% python3 -q
>>> import numpy as np
>>> np.set_printoptions(precision=2, suppress=True, linewidth=140)
>>> W0 = np.load("mat.npy")
>>> W0
array([[-0.8 ,  0.75,  0.5 ,  0.3 ],
       [-1.4 ,  1.35, -0.3 ,  0.1 ],
       [ 0.2 , -0.47,  0.8 ,  2.3 ],
       [ 1.  , -1.09,  0.2 ,  1.3 ],
       [-0.2 ,  0.18,  0.2 ,  0.7 ],
       [ 0.6 , -0.44, -1.  ,  0.2 ],
       [ 1.7 , -1.62, -0.4 ,  1.9 ],
       [ 1.8 , -1.95,  0.8 ,  1.6 ],
       [-1.3 ,  1.44, -0.4 , -0.2 ],
       [-1.6 ,  1.64, -0.5 ,  0.4 ],
       [ 0.4 , -0.55,  2.8 ,  0.4 ],
       [ 0.3 , -0.18, -1.1 ,  0.5 ],
       [-0.2 ,  0.14,  1.6 ,  0.3 ],
       [-0.8 ,  0.85,  0.  ,  0.5 ],
       [ 0.9 , -0.77, -1.3 , -0.1 ],
       [ 0.3 , -0.28, -1.  , -1.  ],
       [ 0.  ,  0.02,  1.2 ,  0.3 ],
       [-1.5 ,  1.47,  0.2 , -1.9 ],
       [-1.5 ,  1.61,  1.5 , -0.9 ]])
>>> T = np.stack([W0, -1 * W0, W0[::-1]])
>>> np.linalg.matrix_rank(T.reshape(3, -1))
np.int64(2)
>>> (T @ W0.T).shape
(3, 19, 19)
>>> np.einsum("bij,cij->bc", T, T)
array([[ 84.01, -84.01,  13.11],
       [-84.01,  84.01, -13.11],
       [ 13.11, -13.11,  84.01]])
>>> T.sum(axis=0)
array([[-1.5 ,  1.61,  1.5 , -0.9 ],
       [-1.5 ,  1.47,  0.2 , -1.9 ],
       [ 0.  ,  0.02,  1.2 ,  0.3 ],
       [ 0.3 , -0.28, -1.  , -1.  ],
       [ 0.9 , -0.77, -1.3 , -0.1 ],
       [-0.8 ,  0.85,  0.  ,  0.5 ],
       [-0.2 ,  0.14,  1.6 ,  0.3 ],
       [ 0.3 , -0.18, -1.1 ,  0.5 ],
       [ 0.4 , -0.55,  2.8 ,  0.4 ],
       [-1.6 ,  1.64, -0.5 ,  0.4 ],
       [-1.3 ,  1.44, -0.4 , -0.2 ],
       [ 1.8 , -1.95,  0.8 ,  1.6 ],
       [ 1.7 , -1.62, -0.4 ,  1.9 ],
       [ 0.6 , -0.44, -1.  ,  0.2 ],
       [-0.2 ,  0.18,  0.2 ,  0.7 ],
       [ 1.  , -1.09,  0.2 ,  1.3 ],
       [ 0.2 , -0.47,  0.8 ,  2.3 ],
       [-1.4 ,  1.35, -0.3 ,  0.1 ],
       [-0.8 ,  0.75,  0.5 ,  0.3 ]])
>>> x0 = np.array([2, 2, 1, 2])
>>> target = W0 @ x0
>>> try:
...     np.linalg.solve(W0, target)
... except np.linalg.LinAlgError as e:
...     print(e)
... 
Last 2 dimensions of the array must be square
>>> np.linalg.solve(W0.T @ W0, W0.T @ target)
array([2., 2., 1., 2.])
>>> np.linalg.lstsq(W0, target)[0]
array([2., 2., 1., 2.])
>>> rng = np.random.default_rng(20)
>>> target = target + 0.05 * rng.normal(size=19)
>>> target
array([ 0.98, -0.14,  4.93,  2.64,  1.58, -0.3 ,  3.51,  3.65, -0.57,  0.43,  3.3 ,  0.15,  2.05,  1.05, -1.3 , -3.  ,  1.87, -3.66, -0.1 ])
>>> coef, *_ = np.linalg.lstsq(W0, target)
>>> coef.round()
array([2., 2., 1., 2.])
>>> round(np.linalg.norm(target - W0 @ coef), 2)
np.float64(0.13)
>>> Ac = W0 - W0.mean(axis=0)
>>> Uu, sig, Vh = np.linalg.svd(Ac, full_matrices=False)
>>> np.searchsorted(np.cumsum(sig ** 2) / (sig ** 2).sum(), 0.9) + 1
np.int64(3)
>>> round(float((sig ** 2).sum() ** 2 / (sig ** 4).sum()), 2)
2.1
>>> np.abs(Uu[:, 0]).argmax()
np.int64(7)
>>> np.round(Vh[0] * np.sign(Vh[0, np.abs(Vh[0]).argmax()]), 2) + 0
array([-0.62,  0.64,  0.  , -0.46])
>>> np.round(sig ** 2 / (sig ** 2).sum(), 2) + 0
array([0.63, 0.26, 0.11, 0.  ])
>>> sig
array([7.11, 4.58, 2.96, 0.25])
>>> np.round(Ac.mean(axis=0), 2) + 0
array([0., 0., 0., 0.])
>>> m1 = np.loadtxt("x.csv", delimiter=",")
>>> m1
array([[ 4.,  0.,  0.,  0.,  0.,  0.],
       [ 4., -2.,  0.,  0.,  0.,  0.],
       [ 2.,  0., -4.,  0.,  0.,  0.],
       [ 1.,  3.,  5., -2.,  0.,  0.],
       [ 1.,  3.,  0., -1., -5.,  0.],
       [-1., -3.,  0.,  3., -5., -3.]])
>>> r0, r1 = m1[4], m1[5]
>>> r0 @ r1
np.float64(12.0)
>>> pr = (r0 @ r1) / (r0 @ r0) * r0
>>> np.linalg.matrix_rank(np.outer(r0, r1))
np.int64(1)
>>> pr
array([ 0.33,  1.  ,  0.  , -0.33, -1.67,  0.  ])
>>> round(float(np.linalg.norm(r0 + r1) ** 2 + np.linalg.norm(r0 - r1) ** 2), 2)
178.0
>>> round(float(np.abs(np.linalg.eigvals(m1)).max()), 2)
5.0
>>> (m1 + m1.T) / 2
array([[ 4. ,  2. ,  1. ,  0.5,  0.5, -0.5],
       [ 2. , -2. ,  0. ,  1.5,  1.5, -1.5],
       [ 1. ,  0. , -4. ,  2.5,  0. ,  0. ],
       [ 0.5,  1.5,  2.5, -2. , -0.5,  1.5],
       [ 0.5,  1.5,  0. , -0.5, -5. , -2.5],
       [-0.5, -1.5,  0. ,  1.5, -2.5, -3. ]])
>>> (m1 - m1.T) / 2
array([[ 0. , -2. , -1. , -0.5, -0.5,  0.5],
       [ 2. ,  0. ,  0. , -1.5, -1.5,  1.5],
       [ 1. ,  0. ,  0. , -2.5,  0. ,  0. ],
       [ 0.5,  1.5,  2.5,  0. ,  0.5, -1.5],
       [ 0.5,  1.5,  0. , -0.5,  0. ,  2.5],
       [-0.5, -1.5,  0. ,  1.5, -2.5,  0. ]])
>>> np.allclose(m1, m1.T)
False
>>> np.trace(m1)
np.float64(-12.0)
>>> m1 @ m1
array([[ 16.,   0.,   0.,   0.,   0.,   0.],
       [  8.,   4.,   0.,   0.,   0.,   0.],
       [  0.,   0.,  16.,   0.,   0.,   0.],
       [ 24., -12., -30.,   4.,   0.,   0.],
       [ 10., -24.,  -5.,   7.,  25.,   0.],
       [-15.,   9.,  15., -10.,  40.,   9.]])
>>> T = np.stack([m1, 3 * m1, m1[::-1]])
>>> T.sum(axis=0)
array([[ 15.,  -3.,   0.,   3.,  -5.,  -3.],
       [ 17.,  -5.,   0.,  -1.,  -5.,   0.],
       [  9.,   3., -11.,  -2.,   0.,   0.],
       [  6.,  12.,  16.,  -8.,   0.,   0.],
       [  8.,  10.,   0.,  -4., -20.,   0.],
       [  0., -12.,   0.,  12., -20., -12.]])
>>> np.linalg.det(T)
array([   -960., -699840.,     960.])
>>> labels = rng.permutation(6)
>>> M2 = m1[:, labels] * rng.choice([-1, 1], 6)
>>> M2
array([[ 4.,  0.,  0., -0., -0.,  0.],
       [ 4.,  0.,  0.,  2., -0.,  0.],
       [ 2.,  0., -4., -0., -0.,  0.],
       [ 1.,  0.,  5., -3., -0., -2.],
       [ 1.,  0.,  0., -3.,  5., -1.],
       [-1., -3.,  0.,  3.,  5.,  3.]])
>>> Uu, _, Vh = np.linalg.svd(m1.T @ M2)
>>> np.round(Uu @ Vh, 2) + 0
array([[ 1.,  0.,  0.,  0.,  0.,  0.],
       [ 0.,  0.,  0., -1.,  0.,  0.],
       [ 0.,  0.,  1.,  0.,  0.,  0.],
       [ 0.,  0.,  0.,  0.,  0.,  1.],
       [ 0.,  0.,  0.,  0., -1.,  0.],
       [ 0.,  1.,  0.,  0.,  0.,  0.]])
>>> np.round(np.linalg.lstsq(m1, M2)[0], 2) + 0
array([[ 1.,  0.,  0.,  0.,  0.,  0.],
       [ 0.,  0.,  0., -1.,  0.,  0.],
       [ 0.,  0.,  1.,  0.,  0.,  0.],
       [ 0.,  0.,  0.,  0.,  0.,  1.],
       [ 0.,  0.,  0.,  0., -1.,  0.],
       [ 0.,  1.,  0.,  0.,  0.,  0.]])
>>> K = np.array([[0, 0, -2],
...     [0, 0, -2],
...     [0, 0, -2],
...     [-2, -1, -1],
...     [0, 0, 0],
...     [-2, 0, -3],
...     [0, 0, 0],
...     [-2, 0, -3],
...     [0, 1, -2],
...     [0, 1, -2],
...     [0, 0, 0],
...     [-2, -1, -1],
...     [-2, -1, -1],
...     [0, 0, 0]])
>>> # row 1 repeats row 0
>>> gram = np.cov(K, rowvar=False)
>>> np.linalg.eigvalsh(gram)[::-1]
array([1.45, 1.01, 0.08])
>>> np.argwhere(np.triu(np.abs(np.corrcoef(K.T)) > 0.8, 1))
array([], shape=(0, 2), dtype=int64)
>>> K.std(axis=0)
array([0.96, 0.59, 1.04])
>>> np.argsort(-K.std(axis=0).round(6), kind="stable")
array([2, 0, 1])
>>> gram
array([[ 0.99,  0.41,  0.34],
       [ 0.41,  0.38, -0.18],
       [ 0.34, -0.18,  1.17]])
>>> np.round(np.corrcoef(K[:, 2], K[:, 0])[0, 1], 2)
np.float64(0.32)
